In [1]: import numpy as np

In [2]: np.set_printoptions(suppress=True, linewidth=100)

In [3]: rng = np.random.default_rng(526836)

In [4]: data = np.triu(rng.random((10, 10)) < 0.2, 1).astype(int)

In [5]: data = data + data.T

In [6]: print(data)
[[0 0 0 0 1 0 0 0 0 0]
 [0 0 0 1 0 0 0 0 0 0]
 [0 0 0 0 1 0 0 0 1 0]
 [0 1 0 0 0 0 0 1 1 0]
 [1 0 1 0 0 0 1 0 0 0]
 [0 0 0 0 0 0 0 0 0 0]
 [0 0 0 0 1 0 0 0 0 1]
 [0 0 0 1 0 0 0 0 0 0]
 [0 0 1 1 0 0 0 0 0 1]
 [0 0 0 0 0 0 1 0 1 0]]

In [7]: print([round(float(np.linalg.det(data[:i, :i])), 2) + 0 for i in range(1, 11)])
[0.0, 0.0, 0.0, 0.0, 0.0, 0.0, 0.0, 0.0, 0.0, 0.0]

In [8]: th = np.sort(rng.uniform(-2, 2, 25))

In [9]: mat = np.c_[th, th ** 2, th ** 3] @ np.array([[6, 7, 4, 1], [3, 7, 2, 4], [0, 5, 9, 8]])

In [10]: print(mat.round(3))
[[ -0.31  -23.993 -66.621 -45.82 ]
 [ -0.46  -23.028 -64.017 -43.804]
 [ -0.811 -20.785 -57.907 -39.095]
 [ -2.379 -10.765 -29.303 -17.625]
 [ -2.565  -9.482 -25.402 -14.814]
 [ -2.883  -6.935 -17.39   -9.208]
 [ -3.     -4.922 -10.737  -4.835]
 [ -2.811  -3.418  -5.66   -1.869]
 [ -2.546  -2.804  -3.748  -0.942]
 [ -2.261  -2.389  -2.658  -0.511]
 [ -1.273  -1.351  -0.975  -0.121]
 [ -0.695  -0.767  -0.481  -0.078]
 [  0.416   0.502   0.28    0.087]
 [  2.239   3.14    1.792   1.001]
 [  2.536   3.639   2.105   1.241]
 [  3.8     5.974   3.697   2.562]
 [  4.582   7.588   4.9     3.622]
 [  5.567   9.803   6.667   5.221]
 [  9.626  20.913  16.881  14.775]
 [ 11.924  28.523  24.713  22.187]
 [ 13.404  33.895  30.514  27.684]
 [ 15.336  41.434  38.945  35.672]
 [ 15.739  43.082  40.825  37.453]
 [ 19.839  61.196  62.221  57.689]
 [ 19.975  61.842  63.004  58.428]]

In [11]: rk = np.linalg.matrix_rank(mat)

In [12]: print(rk)
3

In [13]: ns = np.linalg.svd(mat)[2][rk:].T

In [14]: print([int(np.linalg.matrix_rank(mat[:, :j + 1])) for j in range(4)])
[1, 2, 3, 3]

In [15]: print(np.allclose(mat @ ns, 0))
True

In [16]: print(np.linalg.matrix_rank(mat.T @ mat), np.linalg.matrix_rank(mat @ mat.T))
3 3

In [17]: cen = mat - mat.mean(axis=0)

In [18]: left, sig, VT = np.linalg.svd(cen, full_matrices=False)

In [19]: print(sig.round(3) + 0)
[239.79   35.405   8.985   0.   ]

In [20]: print(np.searchsorted(np.cumsum(sig ** 2) / (sig ** 2).sum(), 0.9) + 1)
1

In [21]: print(np.round(cen.mean(axis=0), 3) + 0)
[0. 0. 0. 0.]

In [22]: print(np.round(VT[0] * np.sign(VT[0, np.abs(VT[0]).argmax()]), 3))
[0.135 0.48  0.678 0.54 ]

In [23]: print(np.abs(VT[0]).argmax())
2

In [24]: print(round(float((sig ** 2).sum() ** 2 / (sig ** 4).sum()), 3))
1.046

In [25]: print((np.sign(left[:, 0]) == np.sign(left[0, 0])).astype(int))
[1 1 1 1 1 1 1 1 1 1 1 1 1 1 1 0 0 0 0 0 0 0 0 0 0]

In [26]: print(np.linalg.matrix_rank(cen))
3

In [27]: feats = np.load("w.npy")

In [28]: print(feats)
[[1 0 0]
 [5 1 0]
 [2 3 1]]

In [29]: lab = rng.permutation(3)

In [30]: print(lab)
[0 2 1]

In [31]: B = feats[lab][:, lab]

In [32]: print(np.trace(B))
3

In [33]: print(np.round(np.sort(np.abs(np.linalg.eigvals(B))), 3))
[1. 1. 1.]

In [34]: print(B)
[[1 0 0]
 [2 1 3]
 [5 0 1]]

In [35]: vals, evecs = np.linalg.eig(B)

In [36]: print(np.round(np.sort(np.linalg.eigvals(B.T)), 3))
[1. 1. 1.]

In [37]: print(B @ evecs[:, 0] - vals[0] * evecs[:, 0])
[0. 0. 0.]

In [38]: J = np.loadtxt("arr.csv", delimiter=",")

In [39]: print(J)
[[-8. -1. -5.  7.  9.  1.  6.  2.  9.  7.]
 [-1. -8. -1. -5.  7.  9.  1.  6.  2.  9.]
 [-5. -1. -8. -1. -5.  7.  9.  1.  6.  2.]
 [ 7. -5. -1. -8. -1. -5.  7.  9.  1.  6.]
 [ 9.  7. -5. -1. -8. -1. -5.  7.  9.  1.]
 [ 1.  9.  7. -5. -1. -8. -1. -5.  7.  9.]
 [ 6.  1.  9.  7. -5. -1. -8. -1. -5.  7.]
 [ 2.  6.  1.  9.  7. -5. -1. -8. -1. -5.]
 [ 9.  2.  6.  1.  9.  7. -5. -1. -8. -1.]
 [ 7.  9.  2.  6.  1.  9.  7. -5. -1. -8.]]

In [40]: vec = np.array([2, 0, 0, 1, 0, 2, 1, 1, 0, 1])

In [41]: rhs = J @ vec

In [42]: beta, lr = np.zeros(10), 1 / np.linalg.norm(J, 2) ** 2

In [43]: for i in range(6):
    ...:     beta -= lr * J.T @ (J @ beta - rhs)
    ...:     if i % 2 == 0: print(i, round(np.linalg.norm(J @ beta - rhs), 3))
    ...: 
0 40.068
2 19.095
4 11.093

In [44]: print(beta.round(3))
[ 1.701  0.14  -0.01   0.507  0.207  1.984  0.643  0.981  0.095  0.666]

In [45]: print(round(np.linalg.cond(J), 3))
20.149

In [46]: left, sig, VT = np.linalg.svd(data)

In [47]: evecs = VT[:(sig > 1e-8).sum()]

In [48]: vec = data[2] + -3 * data[3] + rng.integers(2) * np.eye(10)[6]

In [49]: print(vec)
[ 0. -3.  0.  0.  1.  0.  1. -3. -2.  0.]

In [50]: print(np.round(evecs.T @ evecs, 3) + 0)
[[1.  0.  0.  0.  0.  0.  0.  0.  0.  0. ]
 [0.  0.5 0.  0.  0.  0.  0.  0.5 0.  0. ]
 [0.  0.  1.  0.  0.  0.  0.  0.  0.  0. ]
 [0.  0.  0.  1.  0.  0.  0.  0.  0.  0. ]
 [0.  0.  0.  0.  1.  0.  0.  0.  0.  0. ]
 [0.  0.  0.  0.  0.  0.  0.  0.  0.  0. ]
 [0.  0.  0.  0.  0.  0.  1.  0.  0.  0. ]
 [0.  0.5 0.  0.  0.  0.  0.  0.5 0.  0. ]
 [0.  0.  0.  0.  0.  0.  0.  0.  1.  0. ]
 [0.  0.  0.  0.  0.  0.  0.  0.  0.  1. ]]

In [51]: print(np.allclose(evecs.T @ evecs @ vec, vec))
True

In [52]: print(np.round(np.diag(evecs.T @ evecs), 3) + 0)
[1.  0.5 1.  1.  1.  0.  1.  0.5 1.  1. ]

In [53]: vals, evecs = np.linalg.eigh(J)

In [54]: vec = np.array([4, 4, 3, 3, 3, 0, 5, 3, 1, 2])

In [55]: print(np.round(np.linalg.eigvalsh(J[1:, 1:]), 3))
[-30.379 -24.466 -22.774 -15.353  -8.901  -2.126   5.954  11.054  14.991]

In [56]: print((np.sign(evecs[:, -1].round(6)) == np.sign(evecs[0, -1].round(6))).astype(int))
[1 1 1 1 1 1 1 1 1 1]

In [57]: vals, evecs = np.linalg.eigh(J)

In [58]: print(np.round(np.linalg.eigvalsh(J @ J), 3))
[   2.509    9.074  104.325  154.025  201.167  324.934  429.525  538.326  677.341 1018.774]

In [59]: print(np.round(np.abs(evecs[:, -1]), 3))
[0.435 0.384 0.1   0.144 0.364 0.364 0.144 0.1   0.384 0.435]

In [60]: print(vals.round(3))
[-31.918 -26.026 -23.202 -20.725 -14.183  -3.012  -1.584  10.214  12.411  18.026]

In [61]: C = np.array([[-7, 7, 7, -1, 2, 0, 0, 6],
    ...:     [-5, -4, -1, -4, 1, -6, -9, 4],
    ...:     [-6, -5, 5, 2, -3, -8, -8, 5],
    ...:     [-9, 0, 1, 2, 7, 7, 5, 2],
    ...:     [-9, -2, 5, -8, 7, -4, 6, -3],
    ...:     [-8, 4, 1, -1, -4, -7, -7, 2],
    ...:     [6, 2, 7, 1, -1, 2, 2, -3],
    ...:     [4, -1, 5, -8, -4, -9, -8, -8]])

In [62]: X = (rng.random((16, 8)) < 0.25) @ C

In [63]: print(X)
[[-15  -5   6   4   4  -1  -3   7]
 [ -9   0   1   2   7   7   5   2]
 [ -5  -4  -1  -4   1  -6  -9   4]
 [ -9   0   1   2   7   7   5   2]
 [  4  -1   5  -8  -4  -9  -8  -8]
 [-13   2  12   1  -1  -8  -8  11]
 [ -7   5  14  -6  -2  -7  -8  -7]
 [ -8  -4  11 -11   7  -8  -1  -2]
 [ -2  -6  10  -6  -7 -17 -16  -3]
 [-17   2   6  -9   3 -11  -1  -1]
 [ -6  -5   5   2  -3  -8  -8   5]
 [-18  -2  11  -3   0 -14 -17  15]
 [ -5  -4  -1  -4   1  -6  -9   4]
 [  0   0   0   0   0   0   0   0]
 [-15  11   8  -2  -2  -7  -7   8]
 [ -8   4   1  -1  -4  -7  -7   2]]

In [64]: vec = np.array([1, 1, 0, 1, 2, 0, 1, 1])

In [65]: a = np.maximum(X @ vec, 0)

In [66]: print(X.T @ a)
[-252    0   28   56  196  196  140   56]

In [67]: print(np.flatnonzero(a > 1e-9))
[1 3]

In [68]: print(np.maximum(X @ (3 * vec), 0))
[ 0 42  0 42  0  0  0  0  0  0  0  0  0  0  0  0]

In [69]: print(X * (a > 1e-9)[:, None])
[[ 0  0  0  0  0  0  0  0]
 [-9  0  1  2  7  7  5  2]
 [ 0  0  0  0  0  0  0  0]
 [-9  0  1  2  7  7  5  2]
 [ 0  0  0  0  0  0  0  0]
 [ 0  0  0  0  0  0  0  0]
 [ 0  0  0  0  0  0  0  0]
 [ 0  0  0  0  0  0  0  0]
 [ 0  0  0  0  0  0  0  0]
 [ 0  0  0  0  0  0  0  0]
 [ 0  0  0  0  0  0  0  0]
 [ 0  0  0  0  0  0  0  0]
 [ 0  0  0  0  0  0  0  0]
 [ 0  0  0  0  0  0  0  0]
 [ 0  0  0  0  0  0  0  0]
 [ 0  0  0  0  0  0  0  0]]

In [70]: print(np.maximum(X @ vec, 0) - np.maximum(-X @ vec, 0))
[ -4  14 -16  14 -29  -9 -27 -12 -47 -20 -18 -25 -16   0  -9 -18]
